% python3 -q
>>> import numpy as np
>>> np.set_printoptions(precision=3, suppress=True, linewidth=120)
>>> K = np.load("test14.npy")
>>> K
array([[ 0.,  0.,  0.,  1.],
       [ 3.,  1., -1., -2.],
       [ 4.,  0.,  0., -3.],
       [-2.,  0.,  0.,  3.]])
>>> # looks like rank 3
>>> (K + K.T) / 2
array([[ 0. ,  1.5,  2. , -0.5],
       [ 1.5,  1. , -0.5, -1. ],
       [ 2. , -0.5,  0. , -1.5],
       [-0.5, -1. , -1.5,  3. ]])
>>> np.allclose(K, K.T)
False
>>> np.linalg.determinant(K)
Traceback (most recent call last):
  File "<python-input-7>", line 1, in <module>
    np.linalg.determinant(K)
    ^^^^^^^^^^^^^^^^^^^^^
AttributeError: module 'numpy.linalg' has no attribute 'determinant'
>>> np.sort(np.abs(np.linalg.eigvals(K)))
array([0., 1., 1., 2.])
>>> A2 = np.array([[-7, -7, 8], [3, 2, 6]])
>>> basis = np.kron(A2, K)
>>> np.linalg.matrix_rank(basis)
np.int64(6)
>>> round(np.linalg.norm(basis, 2), 3), np.round(np.linalg.norm(A2, 2) * np.linalg.norm(K, 2), 3)
(np.float64(91.05), np.float64(91.05))
>>> left, s, VT = np.linalg.svd(K)
>>> vecs = VT[:(s > 1e-8).sum()]
>>> rng = np.random.default_rng(17)
>>> x = K[2] + 4 * K[3] + rng.integers(2) * np.eye(4)[1]
>>> x
array([-4.,  1.,  0.,  9.])
>>> np.allclose(vecs.T @ vecs @ x, x)
False
>>> np.diag(vecs.T @ vecs)
array([1. , 0.5, 0.5, 1. ])
>>> round(np.linalg.norm(x - vecs.T @ vecs @ x), 3)
np.float64(0.707)
>>> np.round(vecs.T @ vecs, 3) + 0
array([[ 1. ,  0. ,  0. ,  0. ],
       [ 0. ,  0.5, -0.5,  0. ],
       [ 0. , -0.5,  0.5,  0. ],
       [ 0. ,  0. ,  0. ,  1. ]])
>>> np.linalg.matrix_rank(np.vstack([K, x]))
np.int64(4)
>>> np.linalg.eigvals(K)
array([1., 0., 1., 2.])
>>> np.einsum("ii->", K)
np.float64(4.0)
>>> np.kron(np.eye(2, dtype=int), K)
array([[ 0.,  0.,  0.,  1.,  0.,  0.,  0.,  0.],
       [ 3.,  1., -1., -2.,  0.,  0., -0., -0.],
       [ 4.,  0.,  0., -3.,  0.,  0.,  0., -0.],
       [-2.,  0.,  0.,  3., -0.,  0.,  0.,  0.],
       [ 0.,  0.,  0.,  0.,  0.,  0.,  0.,  1.],
       [ 0.,  0., -0., -0.,  3.,  1., -1., -2.],
       [ 0.,  0.,  0., -0.,  4.,  0.,  0., -3.],
       [-0.,  0.,  0.,  0., -2.,  0.,  0.,  3.]])
>>> rk = np.linalg.matrix_rank(K)
>>> rk
np.int64(3)
>>> N = np.linalg.svd(K)[2][rk:].T
>>> [int(np.linalg.matrix_rank(np.delete(K, i, axis=0))) for i in range(4)]
[3, 2, 3, 3]
>>> [int(np.linalg.matrix_rank(K[:, :j + 1])) for j in range(4)]
[1, 2, 2, 3]
>>> [int(np.linalg.matrix_rank(K[:i])) for i in range(1, len(K) + 1)]
[1, 2, 3, 3]
>>> np.linalg.matrix_rank(K.T @ K), np.linalg.matrix_rank(K @ K.T)
(np.int64(3), np.int64(3))
>>> np.round(N @ N.T, 3) + 0
array([[0. , 0. , 0. , 0. ],
       [0. , 0.5, 0.5, 0. ],
       [0. , 0.5, 0.5, 0. ],
       [0. , 0. , 0. , 0. ]])
>>> N.shape
(4, 1)
>>> np.allclose(K @ N, 0)
True
>>> m1 = np.loadtxt("run9.csv", delimiter=",")
>>> m1
array([[1., 1., 2., 2., 0., 0., 1., 2., 3., 1., 0., 3., 2.],
       [2., 3., 2., 0., 3., 2., 2., 0., 1., 3., 3., 0., 2.],
       [1., 1., 1., 3., 0., 0., 1., 2., 3., 3., 0., 1., 2.],
       [3., 1., 0., 3., 3., 3., 3., 3., 1., 2., 0., 3., 1.],
       [0., 2., 3., 1., 3., 2., 1., 2., 1., 3., 0., 0., 1.],
       [1., 0., 0., 2., 0., 1., 3., 1., 2., 0., 0., 1., 3.],
       [2., 0., 0., 1., 3., 3., 0., 0., 0., 1., 0., 2., 2.],
       [0., 0., 2., 2., 2., 3., 2., 2., 0., 3., 1., 2., 3.],
       [0., 1., 3., 0., 3., 1., 3., 1., 2., 1., 3., 2., 2.],
       [3., 2., 0., 3., 3., 1., 3., 3., 2., 1., 0., 3., 0.],
       [0., 0., 3., 2., 3., 3., 1., 3., 0., 2., 3., 1., 2.],
       [2., 0., 2., 2., 0., 3., 1., 1., 1., 1., 3., 2., 3.],
       [0., 2., 0., 2., 2., 2., 0., 1., 1., 1., 0., 3., 2.]])
>>> A2 = m1[0, 0] * m1[1:] - np.outer(m1[1:, 0], m1[0])
>>> A2
array([[ 0.,  1., -2., -4.,  3.,  2.,  0., -4., -5.,  1.,  3., -6., -2.],
       [ 0.,  0., -1.,  1.,  0.,  0.,  0.,  0.,  0.,  2.,  0., -2.,  0.],
       [ 0., -2., -6., -3.,  3.,  3.,  0., -3., -8., -1.,  0., -6., -5.],
       [ 0.,  2.,  3.,  1.,  3.,  2.,  1.,  2.,  1.,  3.,  0.,  0.,  1.],
       [ 0., -1., -2.,  0.,  0.,  1.,  2., -1., -1., -1.,  0., -2.,  1.],
       [ 0., -2., -4., -3.,  3.,  3., -2., -4., -6., -1.,  0., -4., -2.],
       [ 0.,  0.,  2.,  2.,  2.,  3.,  2.,  2.,  0.,  3.,  1.,  2.,  3.],
       [ 0.,  1.,  3.,  0.,  3.,  1.,  3.,  1.,  2.,  1.,  3.,  2.,  2.],
       [ 0., -1., -6., -3.,  3.,  1.,  0., -3., -7., -2.,  0., -6., -6.],
       [ 0.,  0.,  3.,  2.,  3.,  3.,  1.,  3.,  0.,  2.,  3.,  1.,  2.],
       [ 0., -2., -2., -2.,  0.,  3., -1., -3., -5., -1.,  3., -4., -1.],
       [ 0.,  2.,  0.,  2.,  2.,  2.,  0.,  1.,  1.,  1.,  0.,  3.,  2.]])
>>> np.linalg.matrix_rank(A2), np.linalg.matrix_rank(m1)
(np.int64(12), np.int64(13))
>>> m1[:, 0] / m1[0, 0]
array([1., 2., 1., 3., 0., 1., 2., 0., 0., 3., 0., 2., 0.])
>>> th = np.radians(180)
>>> R = np.eye(13)
>>> R[5, 5] = R[10, 10] = np.cos(th)
>>> R[5, 10], R[10, 5] = -np.sin(th), np.sin(th)
>>> A2 = m1 @ R.T
>>> np.abs(A2 - m1).max(axis=0)
array([0., 0., 0., 0., 0., 6., 0., 0., 0., 0., 6., 0., 0.])
>>> x = np.array([1, -3, 2, -5, -3, 4, -3, -3, 5, -1, 1, -5, -1])
>>> m1 @ np.eye(13)[2]
array([2., 2., 1., 0., 3., 0., 0., 2., 3., 0., 3., 2., 0.])
>>> m1 @ np.ones(13)
array([18., 23., 18., 26., 19., 14., 14., 22., 22., 24., 23., 21., 16.])
>>> mat = np.load("layer6.npy")
>>> mat
array([[  1.997, -13.446, -25.633, -13.602,   3.457, -12.421,   1.848,  -4.73 ,   5.646,  16.104, -15.218],
       [  1.464, -16.666, -31.908, -19.06 ,   3.511, -15.995,   5.229,  -3.923,   7.822,  21.846, -16.429],
       [  1.213,  -2.156,  -3.51 ,  -0.732,   0.759,  -1.402,  -0.97 ,  -1.29 ,   1.103,   1.983,  -2.232],
       [  0.841, -11.085, -20.543, -14.784,   0.953, -10.687,   7.765,   1.004,   7.686,  18.341,  -4.302],
       [ -7.177,  -4.124, -12.24 , -15.617,  -0.147,  -9.265,  11.473,   3.065,  -0.534,   8.738,  -6.997],
       [ -1.67 ,  -4.459,  -9.793,  -8.291,   0.541,  -5.838,   4.54 ,   0.367,   1.649,   7.104,  -4.853],
       [ -1.942,  -9.019, -18.397, -15.216,   0.796, -10.429,   8.879,   1.454,   4.903,  15.312,  -5.82 ],
       [ -0.079,  -0.671,  -1.589,  -0.713,   0.332,  -0.848,  -0.35 ,  -0.67 ,  -0.142,   0.339,  -1.913],
       [ 10.531, -13.949, -20.552,  -3.795,   3.166,  -6.657,  -5.127,  -5.948,  11.238,  16.588,  -5.439],
       [  0.587, -15.836, -30.641, -19.951,   2.927, -15.762,   7.302,  -2.263,   7.833,  22.294, -13.928],
       [ -3.404, -12.289, -26.64 , -20.244,   2.472, -15.062,   9.128,  -1.206,   3.754,  17.554, -15.455],
       [ -2.664, -11.173, -24.1  , -17.19 ,   2.672, -13.395,   6.339,  -2.293,   2.651,  14.406, -16.024],
       [ -4.199,  -7.77 , -18.353, -14.772,   1.902, -10.958,   6.388,  -1.404,   0.417,   9.976, -13.995],
       [  5.299, -15.154, -26.935, -10.815,   4.35 , -11.716,  -2.192,  -7.085,   7.166,  16.382, -16.151],
       [  5.171, -15.895, -28.513, -11.522,   4.711, -12.543,  -2.457,  -7.833,   6.924,  16.664, -18.242],
       [ -1.189,  -7.813, -15.879, -12.221,   1.08 ,  -8.775,   6.241,   0.226,   3.84 ,  12.196,  -6.403],
       [  0.391,  -3.993,  -7.581,  -4.584,   0.777,  -3.81 ,   1.392,  -0.745,   2.03 ,   5.441,  -3.573],
       [ 10.061, -13.335, -20.006,  -2.918,   3.592,  -6.333,  -6.498,  -6.831,   9.739,  14.482,  -7.562],
       [  0.591, -15.914, -30.715, -19.867,   2.899, -15.718,   7.29 ,  -2.321,   7.858,  22.32 , -13.956],
       [  4.384, -10.697, -16.913,  -9.762,   0.707,  -7.513,   4.665,   0.547,   9.798,  17.829,   0.829],
       [  0.361,  -8.069, -16.265,  -9.032,   2.435,  -8.097,   1.109,  -3.317,   2.362,   9.019, -11.377],
       [ -5.376,  -2.227,  -7.98 , -10.262,   0.119,  -6.186,   7.191,   1.68 ,  -1.257,   4.715,  -5.93 ],
       [  6.509,  -7.004,  -9.422,  -0.467,   1.463,  -2.491,  -3.48 ,  -2.964,   6.444,   8.565,  -0.926],
       [ -7.429,  -2.142,  -8.471, -13.339,  -0.599,  -7.448,  10.707,   3.504,  -1.435,   6.187,  -5.062],
       [  5.67 ,  -8.797, -13.595,  -4.312,   1.575,  -5.019,  -1.089,  -2.511,   7.386,  11.977,  -2.368],
       [ -1.461,  -2.04 ,  -5.11 ,  -3.603,   0.92 ,  -3.067,   0.741,  -1.245,  -0.657,   1.619,  -5.597],
       [ -1.547,  -7.207, -15.274, -11.359,   1.465,  -8.433,   4.919,  -0.816,   2.415,  10.112,  -8.536],
       [ -4.045,  -6.763, -15.154, -15.99 ,  -0.432,  -9.759,  11.643,   3.517,   3.638,  14.032,  -3.169],
       [ 10.747, -18.816, -31.5  ,  -7.219,   6.284, -11.755,  -9.004, -11.687,   9.854,  17.962, -19.796],
       [ -3.841,  -5.727, -13.644, -12.739,   0.842,  -8.648,   7.239,   0.665,   0.98 ,   9.06 ,  -8.026],
       [  6.26 , -11.527, -17.95 ,  -7.481,   1.542,  -7.247,   1.028,  -1.876,   9.737,  16.712,  -2.021],
       [ -9.608,  -3.971, -13.925, -18.459,   0.073, -10.979,  13.166,   3.197,  -2.211,   8.48 , -10.353],
       [ -4.791,  -5.138, -13.945, -11.585,   1.924,  -8.805,   4.403,  -2.019,  -2.015,   5.287, -14.446],
       [ -3.376,  -5.589, -12.593, -12.858,  -0.016,  -8.209,   8.944,   2.451,   2.599,  10.93 ,  -3.833],
       [ -1.298,  -8.253, -15.74 , -14.738,  -0.464,  -9.189,  10.734,   3.793,   6.649,  16.822,   0.434],
       [  1.868, -10.569, -18.639, -12.626,   0.798,  -9.309,   6.372,   0.734,   8.058,  17.4  ,  -2.613],
       [  8.373, -15.077, -24.49 ,  -8.309,   3.34 ,  -9.487,  -2.431,  -5.464,  10.587,  18.575,  -8.631],
       [ -3.4  ,  -2.502,  -7.328,  -7.27 ,   0.711,  -5.022,   3.909,  -0.037,  -1.166,   3.247,  -6.806],
       [ -2.402,  -2.345,  -5.32 ,  -7.69 ,  -0.873,  -3.987,   7.03 ,   3.397,   2.032,   6.769,   1.59 ],
       [  5.278, -15.006, -26.989, -10.839,   4.313, -11.694,  -2.221,  -7.058,   7.203,  16.383, -16.255]])
>>> left, s, VT = np.linalg.svd(mat, full_matrices=False)
>>> left.shape, s.shape, VT.shape
((40, 11), (11,), (11, 11))
>>> np.round(left.T @ mat @ VT.T, 3) + 0
array([[198.217,   0.   ,   0.   ,   0.   ,   0.   ,   0.   ,   0.   ,   0.   ,   0.   ,   0.   ,   0.   ],
       [  0.   ,  61.216,   0.   ,   0.   ,   0.   ,   0.   ,   0.   ,   0.   ,   0.   ,   0.   ,   0.   ],
       [  0.   ,   0.   ,  35.653,   0.   ,   0.   ,   0.   ,   0.   ,   0.   ,   0.   ,   0.   ,   0.   ],
       [  0.   ,   0.   ,   0.   ,   0.404,   0.   ,   0.   ,   0.   ,   0.   ,   0.   ,   0.   ,   0.   ],
       [  0.   ,   0.   ,   0.   ,   0.   ,   0.346,   0.   ,   0.   ,   0.   ,   0.   ,   0.   ,   0.   ],
       [  0.   ,   0.   ,   0.   ,   0.   ,   0.   ,   0.318,   0.   ,   0.   ,   0.   ,   0.   ,   0.   ],
       [  0.   ,   0.   ,   0.   ,   0.   ,   0.   ,   0.   ,   0.307,   0.   ,   0.   ,   0.   ,   0.   ],
       [  0.   ,   0.   ,   0.   ,   0.   ,   0.   ,   0.   ,   0.   ,   0.287,   0.   ,   0.   ,   0.   ],
       [  0.   ,   0.   ,   0.   ,   0.   ,   0.   ,   0.   ,   0.   ,   0.   ,   0.237,   0.   ,   0.   ],
       [  0.   ,   0.   ,   0.   ,   0.   ,   0.   ,   0.   ,   0.   ,   0.   ,   0.   ,   0.192,   0.   ],
       [  0.   ,   0.   ,   0.   ,   0.   ,   0.   ,   0.   ,   0.   ,   0.   ,   0.   ,   0.   ,   0.166]])
>>> np.abs(VT[0])
array([0.032, 0.317, 0.604, 0.364, 0.064, 0.301, 0.109, 0.065, 0.157, 0.427, 0.289])
>>> s
array([198.217,  61.216,  35.653,   0.404,   0.346,   0.318,   0.307,   0.287,   0.237,   0.192,   0.166])
